$ python3 -q
>>> import numpy as np
>>> import numpy.linalg as la
>>> np.set_printoptions(precision=3, suppress=True, linewidth=200)
>>> def rd(a):
...     return np.round(a, 3) + 0
... 
>>> J = np.load("mat.npy")
>>> J
array([[ 4,  4, -4, -4],
       [ 2,  0, -2,  0],
       [ 0,  0,  4,  4],
       [ 0,  0,  2,  0]])
>>> Y = J / la.norm(J, axis=1, keepdims=True)
>>> gram = Y @ Y.T
>>> (gram - 2 * np.eye(4)).round(6).argmax(axis=1)
array([1, 0, 3, 2])
>>> np.argwhere(np.triu(np.abs(gram) > 0.95, 1))
array([], shape=(0, 2), dtype=int64)
>>> (np.abs(gram) > 0.9).astype(int)
array([[1, 0, 0, 0],
       [0, 1, 0, 0],
       [0, 0, 1, 0],
       [0, 0, 0, 1]])
>>> w, evecs = la.eig(J)
>>> rd(J @ evecs[:, 0] - w[0] * evecs[:, 0])
array([0., 0., 0., 0.])
>>> rd(np.sort(la.eigvals(J.T)))
array([-1.464+0.j, -1.464+0.j,  5.464+0.j,  5.464+0.j])
>>> rd(np.sort(la.eigvals(la.inv(J))))
array([-0.683, -0.683,  0.183,  0.183])
>>> rd(np.sort(la.eigvals(J @ J)))
array([ 2.144,  2.144, 29.856, 29.856])
>>> np.prod(w)
np.float64(64.0)
>>> f = np.array([-2, 4, 0, 2])
>>> Y = J + np.outer(f, np.eye(4)[0])
>>> la.matrix_rank(Y - J)
np.int64(1)
>>> Y
array([[ 2.,  4., -4., -4.],
       [ 6.,  0., -2.,  0.],
       [ 0.,  0.,  4.,  4.],
       [ 2.,  0.,  2.,  0.]])
>>> Q, evecs = la.qr(J[:, :3])[0], la.qr(J[:, 3:])[0]
>>> sig = la.svd(Q.T @ evecs, compute_uv=False)
>>> rd(np.degrees(np.arccos(sig.clip(0, 1))))
array([18.435])
>>> (sig > 0.9).sum()
np.int64(1)
>>> rd(la.norm(Q @ Q.T - evecs @ evecs.T, 2))
np.float64(1.0)
>>> Y = np.array([[0.4, -0.6],
...     [1.4, 0.2],
...     [-0.5, 0.4],
...     [-1.5, -0.5],
...     [-1.2, -0.5],
...     [-1.1, 0.2],
...     [0.9, 0.5],
...     [0.3, 0.4],
...     [1.2, -0.1],
...     [0.3, -1.2],
...     [0.2, -1.1],
...     [1.0, -0.9],
...     [-1.5, 1.2],
...     [1.1, 1.1]])
>>> Z = np.array([[-0.4, 0.5, 0.7, -0.9, -0.3, -0.3, 0.0],
...     [0.0, -0.7, 0.5, 1.5, -0.1, 0.1, -0.8]])
>>> X = Y @ Z
>>> rd(X)
array([[-0.16,  0.62, -0.02, -1.26, -0.06, -0.18,  0.48],
       [-0.56,  0.56,  1.08, -0.96, -0.44, -0.4 , -0.16],
       [ 0.2 , -0.53, -0.15,  1.05,  0.11,  0.19, -0.32],
       [ 0.6 , -0.4 , -1.3 ,  0.6 ,  0.5 ,  0.4 ,  0.4 ],
       [ 0.48, -0.25, -1.09,  0.33,  0.41,  0.31,  0.4 ],
       [ 0.44, -0.69, -0.67,  1.29,  0.31,  0.35, -0.16],
       [-0.36,  0.1 ,  0.88, -0.06, -0.32, -0.22, -0.4 ],
       [-0.12, -0.13,  0.41,  0.33, -0.13, -0.05, -0.32],
       [-0.48,  0.67,  0.79, -1.23, -0.35, -0.37,  0.08],
       [-0.12,  0.99, -0.39, -2.07,  0.03, -0.21,  0.96],
       [-0.08,  0.87, -0.41, -1.83,  0.05, -0.17,  0.88],
       [-0.4 ,  1.13,  0.25, -2.25, -0.21, -0.39,  0.72],
       [ 0.6 , -1.59, -0.45,  3.15,  0.33,  0.57, -0.96],
       [-0.44, -0.22,  1.32,  0.66, -0.44, -0.22, -0.88]])
>>> # looks like rank 2
>>> la.cond(X) > 100
np.True_
>>> np.argsort(-la.norm(X, axis=0).round(6), kind="stable")[:3]
array([3, 2, 1])
>>> rd(la.norm(X, 2) / la.norm(X))
np.float64(0.883)
>>> dist = la.norm(X[:, None] - X[None], axis=-1)
>>> np.flatnonzero(dist[4] < dist.mean() / 2)
array([3, 4])
>>> (dist + 1e9 * np.eye(14)).round(6).argmin(axis=1)
array([10,  8,  5,  4,  3,  2,  7,  6,  1, 10,  9,  9,  5,  6])
>>> rd(dist[:5, :5])
array([[0.   , 1.437, 2.759, 2.715, 2.304],
       [1.437, 0.   , 2.828, 3.493, 3.107],
       [2.759, 2.828, 0.   , 1.555, 1.477],
       [2.715, 3.493, 1.555, 0.   , 0.412],
       [2.304, 3.107, 1.477, 0.412, 0.   ]])
>>> la.matrix_rank(dist ** 2)
np.int64(4)
>>> dist.mean(axis=1).argmax()
np.int64(12)
>>> rd(dist[4])
array([2.304, 3.107, 1.477, 0.412, 0.   , 1.272, 2.513, 1.888, 2.98 , 2.979, 2.699, 3.48 , 3.478, 3.067])
>>> np.unravel_index(dist.round(6).argmax(), dist.shape)
(np.int64(11), np.int64(12))
>>> rank = la.matrix_rank(X)
>>> rank
np.int64(2)
>>> null = la.svd(X)[2][rank:].T
>>> [int(la.matrix_rank(X[:i])) for i in range(1, len(X) + 1)]
[1, 2, 2, 2, 2, 2, 2, 2, 2, 2, 2, 2, 2, 2]
>>> [int(la.matrix_rank(np.delete(X, i, axis=0))) for i in range(14)]
[2, 2, 2, 2, 2, 2, 2, 2, 2, 2, 2, 2, 2, 2]
>>> Uu, sig, Vt = la.svd(X)
>>> rd(sig)
array([6.632, 3.529, 0.   , 0.   , 0.   , 0.   , 0.   ])
>>> Y = Uu[:, :2] @ np.diag(sig[:2]) @ Vt[:2]
>>> la.matrix_rank(Y)
np.int64(2)
>>> rd(Y)
array([[-0.16,  0.62, -0.02, -1.26, -0.06, -0.18,  0.48],
       [-0.56,  0.56,  1.08, -0.96, -0.44, -0.4 , -0.16],
       [ 0.2 , -0.53, -0.15,  1.05,  0.11,  0.19, -0.32],
       [ 0.6 , -0.4 , -1.3 ,  0.6 ,  0.5 ,  0.4 ,  0.4 ],
       [ 0.48, -0.25, -1.09,  0.33,  0.41,  0.31,  0.4 ],
       [ 0.44, -0.69, -0.67,  1.29,  0.31,  0.35, -0.16],
       [-0.36,  0.1 ,  0.88, -0.06, -0.32, -0.22, -0.4 ],
       [-0.12, -0.13,  0.41,  0.33, -0.13, -0.05, -0.32],
       [-0.48,  0.67,  0.79, -1.23, -0.35, -0.37,  0.08],
       [-0.12,  0.99, -0.39, -2.07,  0.03, -0.21,  0.96],
       [-0.08,  0.87, -0.41, -1.83,  0.05, -0.17,  0.88],
       [-0.4 ,  1.13,  0.25, -2.25, -0.21, -0.39,  0.72],
       [ 0.6 , -1.59, -0.45,  3.15,  0.33,  0.57, -0.96],
       [-0.44, -0.22,  1.32,  0.66, -0.44, -0.22, -0.88]])
>>> rd(la.norm(X - Y, 2)), rd(sig[2])
(np.float64(0.0), np.float64(0.0))
>>> Z = X[[6, 3]].astype(float)
>>> for _ in range(7):
...     lab = la.norm(X[:, None] - Z, axis=-1).argmin(axis=1)
...     Z = np.array([X[lab == j].mean(axis=0) for j in range(2)])
... 
>>> lab
array([0, 0, 1, 1, 1, 1, 0, 0, 0, 0, 0, 0, 1, 0])
>>> np.bincount(lab)
array([9, 5])
>>> rd(Z[1] - Z[0])
array([ 0.766, -1.202, -1.166,  2.247,  0.54 ,  0.61 , -0.279])
>>> Q, _ = la.qr(np.array([[-0.1, 1.4, 1.1, 0.2, 0.6, 0.6, -0.8, -1.4, -0.8],
...     [0.5, 0.9, 0.1, -0.9, 1.7, -0.1, 1.2, -0.9, 0.9],
...     [-2.4, -1.8, 0.4, 1.2, 0.3, 0.2, 0.8, 0.7, -0.5],
...     [0.5, 0.4, -0.7, -1.3, -1.4, -0.4, -1.3, -0.9, 0.4],
...     [0.5, 0.3, 1.4, 0.7, -0.8, 0.7, -0.5, 1.8, 0.5],
...     [-0.9, 0.4, 0.3, 2.4, 0.7, -1.7, -1.3, 0.6, -0.6],
...     [-0.2, 0.1, 0.0, -0.1, -0.6, 1.0, 0.7, 0.3, 0.2],
...     [1.0, 1.6, -0.9, 1.6, -0.6, -0.1, -0.1, -0.7, -0.6],
...     [1.7, -0.8, -0.9, -0.2, -0.2, 2.3, 0.5, -0.8, -1.4]]))
>>> M = Q[:, :5]
>>> rd(M)
array([[-0.03 , -0.525,  0.351, -0.104,  0.066],
       [ 0.149, -0.249,  0.038, -0.294,  0.648],
       [-0.715,  0.28 , -0.062,  0.157, -0.013],
       [ 0.149, -0.067, -0.296, -0.368, -0.518],
       [ 0.149, -0.031,  0.759,  0.281, -0.359],
       [-0.268, -0.286, -0.083,  0.554,  0.182],
       [-0.06 , -0.068, -0.053, -0.077, -0.271],
       [ 0.298, -0.426, -0.445,  0.498, -0.161],
       [ 0.507,  0.557, -0.003,  0.319,  0.213]])
>>> x = np.array([6, -9, -4, 7, -7])
>>> target = M @ x
>>> coef, lr = np.zeros(5), 1 / la.norm(M, 2) ** 2
>>> for i in range(12):
...     coef -= lr * M.T @ (M @ coef - target)
...     if i % 2 == 0: print(i, round(la.norm(M @ coef - target), 3))
... 
0 0.0
2 0.0
4 0.0
6 0.0
8 0.0
10 0.0
>>> coef
array([ 6., -9., -4.,  7., -7.])
>>> rd(la.cond(M))
np.float64(1.0)
>>> f, v = M[1], M[7]
>>> rd(f @ f)
np.float64(0.592)
>>> pr = (f @ v) / (f @ f) * f
>>> rd(pr)
array([-0.03 ,  0.05 , -0.008,  0.058, -0.129])
>>> E = np.loadtxt("a.csv", delimiter=",")
>>> E
array([[ -1.   ,  -3.298,   0.73 ,   0.73 ,   2.163,  -0.433,   0.27 ,   1.298,  -4.298,   0.298,  -0.567,   3.163,  -3.433,   1.   ],
       [ -1.   ,   1.454,  -5.606,  -5.606,  -5.757,   1.151,   6.606,  -3.454,   0.454,  -4.454,  -2.151,  -4.757,  -1.849,   1.   ],
       [ -1.   ,  -6.695,   5.26 ,   5.26 ,   7.825,  -1.565,  -4.26 ,   4.695,  -7.695,   3.695,   0.565,   8.825,  -4.565,   1.   ],
       [ -1.   ,  -3.583,   1.111,   1.111,   2.639,  -0.528,  -0.111,   1.583,  -4.583,   0.583,  -0.472,   3.639,  -3.528,   1.   ],
       [ -1.   ,  -3.4  ,   0.866,   0.866,   2.333,  -0.467,   0.134,   1.4  ,  -4.4  ,   0.4  ,  -0.533,   3.333,  -3.467,   1.   ],
       [ -1.   ,  -5.033,   3.044,   3.044,   5.055,  -1.011,  -2.044,   3.033,  -6.033,   2.033,   0.011,   6.055,  -4.011,   1.   ],
       [ -1.   ,   2.043,  -6.391,  -6.391,  -6.739,   1.348,   7.391,  -4.043,   1.043,  -5.043,  -2.348,  -5.739,  -1.652,   1.   ],
       [ -1.   ,  -2.262,  -0.65 ,  -0.65 ,   0.437,  -0.087,   1.65 ,   0.262,  -3.262,  -0.738,  -0.913,   1.437,  -3.087,   1.   ],
       [ -1.   ,  -0.72 ,  -2.707,  -2.707,  -2.134,   0.427,   3.707,  -1.28 ,  -1.72 ,  -2.28 ,  -1.427,  -1.134,  -2.573,   1.   ],
       [ -1.   ,   1.764,  -6.018,  -6.018,  -6.273,   1.255,   7.018,  -3.764,   0.764,  -4.764,  -2.255,  -5.273,  -1.745,   1.   ],
       [ -1.   ,  -4.584,   2.446,   2.446,   4.307,  -0.861,  -1.446,   2.584,  -5.584,   1.584,  -0.139,   5.307,  -3.861,   1.   ],
       [ -1.   ,  -2.717,  -0.044,  -0.044,   1.195,  -0.239,   1.044,   0.717,  -3.717,  -0.283,  -0.761,   2.195,  -3.239,   1.   ],
       [ -1.   ,   1.553,  -5.737,  -5.737,  -5.921,   1.184,   6.737,  -3.553,   0.553,  -4.553,  -2.184,  -4.921,  -1.816,   1.   ],
       [ -1.   ,  -4.11 ,   1.814,   1.814,   3.517,  -0.703,  -0.814,   2.11 ,  -5.11 ,   1.11 ,  -0.297,   4.517,  -3.703,   1.   ],
       [ -1.   ,   1.607,  -5.809,  -5.809,  -6.012,   1.202,   6.809,  -3.607,   0.607,  -4.607,  -2.202,  -5.012,  -1.798,   1.   ],
       [ -1.   ,  -8.991,   8.321,   8.321,  11.651,  -2.33 ,  -7.321,   6.991,  -9.991,   5.991,   1.33 ,  12.651,  -5.33 ,   1.   ],
       [ -1.   ,  -6.658,   5.21 ,   5.21 ,   7.763,  -1.553,  -4.21 ,   4.658,  -7.658,   3.658,   0.553,   8.763,  -4.553,   1.   ],
       [ -1.   ,  -0.747,  -2.671,  -2.671,  -2.089,   0.418,   3.671,  -1.253,  -1.747,  -2.253,  -1.418,  -1.089,  -2.582,   1.   ],
       [ -1.   ,   2.912,  -7.55 ,  -7.55 ,  -8.187,   1.637,   8.55 ,  -4.912,   1.912,  -5.912,  -2.637,  -7.187,  -1.363,   1.   ],
       [ -1.   ,  -2.163,  -0.783,  -0.783,   0.272,  -0.054,   1.783,   0.163,  -3.163,  -0.837,  -0.946,   1.272,  -3.054,   1.   ],
       [ -1.   ,  -5.235,   3.313,   3.313,   5.392,  -1.078,  -2.313,   3.235,  -6.235,   2.235,   0.078,   6.392,  -4.078,   1.   ],
       [ -1.   ,   1.13 ,  -5.174,  -5.174,  -5.217,   1.043,   6.174,  -3.13 ,   0.13 ,  -4.13 ,  -2.043,  -4.217,  -1.957,   1.   ],
       [ -1.   ,   1.653,  -5.87 ,  -5.87 ,  -6.088,   1.218,   6.87 ,  -3.653,   0.653,  -4.653,  -2.218,  -5.088,  -1.782,   1.   ],
       [ -1.   ,   0.044,  -3.726,  -3.726,  -3.407,   0.681,   4.726,  -2.044,  -0.956,  -3.044,  -1.681,  -2.407,  -2.319,   1.   ],
       [ -1.   ,  -1.942,  -1.077,  -1.077,  -0.096,   0.019,   2.077,  -0.058,  -2.942,  -1.058,  -1.019,   0.904,  -2.981,   1.   ],
       [ -1.   ,   2.738,  -7.317,  -7.317,  -7.896,   1.579,   8.317,  -4.738,   1.738,  -5.738,  -2.579,  -6.896,  -1.421,   1.   ],
       [ -1.   ,   1.549,  -5.732,  -5.732,  -5.915,   1.183,   6.732,  -3.549,   0.549,  -4.549,  -2.183,  -4.915,  -1.817,   1.   ],
       [ -1.   ,   1.356,  -5.475,  -5.475,  -5.594,   1.119,   6.475,  -3.356,   0.356,  -4.356,  -2.119,  -4.594,  -1.881,   1.   ],
       [ -1.   ,   0.584,  -4.445,  -4.445,  -4.307,   0.861,   5.445,  -2.584,  -0.416,  -3.584,  -1.861,  -3.307,  -2.139,   1.   ],
       [ -1.   ,  -5.883,   4.178,   4.178,   6.472,  -1.294,  -3.178,   3.883,  -6.883,   2.883,   0.294,   7.472,  -4.294,   1.   ],
       [ -1.   ,  -5.142,   3.189,   3.189,   5.236,  -1.047,  -2.189,   3.142,  -6.142,   2.142,   0.047,   6.236,  -4.047,   1.   ],
       [ -1.   ,  -0.561,  -2.919,  -2.919,  -2.398,   0.48 ,   3.919,  -1.439,  -1.561,  -2.439,  -1.48 ,  -1.398,  -2.52 ,   1.   ],
       [ -1.   ,  -0.781,  -2.625,  -2.625,  -2.031,   0.406,   3.625,  -1.219,  -1.781,  -2.219,  -1.406,  -1.031,  -2.594,   1.   ],
       [ -1.   ,   1.798,  -6.063,  -6.063,  -6.329,   1.266,   7.063,  -3.798,   0.798,  -4.798,  -2.266,  -5.329,  -1.734,   1.   ],
       [ -1.   ,  -3.154,   0.539,   0.539,   1.924,  -0.385,   0.461,   1.154,  -4.154,   0.154,  -0.615,   2.924,  -3.385,   1.   ],
       [ -1.   ,  -5.378,   3.504,   3.504,   5.63 ,  -1.126,  -2.504,   3.378,  -6.378,   2.378,   0.126,   6.63 ,  -4.126,   1.   ],
       [ -1.   ,  -1.923,  -1.103,  -1.103,  -0.129,   0.026,   2.103,  -0.077,  -2.923,  -1.077,  -1.026,   0.871,  -2.974,   1.   ],
       [ -1.   ,   4.328,  -9.438,  -9.438, -10.547,   2.109,  10.438,  -6.328,   3.328,  -7.328,  -3.109,  -9.547,  -0.891,   1.   ],
       [ -1.   ,  -4.055,   1.74 ,   1.74 ,   3.425,  -0.685,  -0.74 ,   2.055,  -5.055,   1.055,  -0.315,   4.425,  -3.685,   1.   ],
       [ -1.   ,  -5.016,   3.021,   3.021,   5.026,  -1.005,  -2.021,   3.016,  -6.016,   2.016,   0.005,   6.026,  -4.005,   1.   ],
       [ -1.   ,  -1.682,  -1.423,  -1.423,  -0.529,   0.106,   2.423,  -0.318,  -2.682,  -1.318,  -1.106,   0.471,  -2.894,   1.   ],
       [ -1.   ,  -6.911,   5.548,   5.548,   8.185,  -1.637,  -4.548,   4.911,  -7.911,   3.911,   0.637,   9.185,  -4.637,   1.   ],
       [ -1.   ,  -1.551,  -1.599,  -1.599,  -0.749,   0.15 ,   2.599,  -0.449,  -2.551,  -1.449,  -1.15 ,   0.251,  -2.85 ,   1.   ],
       [ -1.   ,   2.297,  -6.729,  -6.729,  -7.162,   1.432,   7.729,  -4.297,   1.297,  -5.297,  -2.432,  -6.162,  -1.568,   1.   ],
       [ -1.   ,  -3.891,   1.522,   1.522,   3.152,  -0.63 ,  -0.522,   1.891,  -4.891,   0.891,  -0.37 ,   4.152,  -3.63 ,   1.   ],
       [ -1.   ,  -3.018,   0.357,   0.357,   1.696,  -0.339,   0.643,   1.018,  -4.018,   0.018,  -0.661,   2.696,  -3.339,   1.   ],
       [ -1.   ,  -4.829,   2.773,   2.773,   4.716,  -0.943,  -1.773,   2.829,  -5.829,   1.829,  -0.057,   5.716,  -3.943,   1.   ],
       [ -1.   ,  -3.122,   0.496,   0.496,   1.87 ,  -0.374,   0.504,   1.122,  -4.122,   0.122,  -0.626,   2.87 ,  -3.374,   1.   ]])
>>> # null space of dimension 9
>>> Uu, sig, Vt = la.svd(E)
>>> evecs = Vt[:(sig > 1e-8).sum()]
>>> rng = np.random.default_rng(39045)
>>> x = E[18] + -2 * E[30] + rng.integers(2) * np.eye(14)[10]
>>> rd(x)
array([  1.   ,  13.196, -13.928, -13.928, -18.659,   3.731,  12.928, -11.196,  14.196, -10.196,  -2.731, -19.659,   6.731,  -1.   ])
>>> np.allclose(evecs.T @ evecs @ x, x)
True
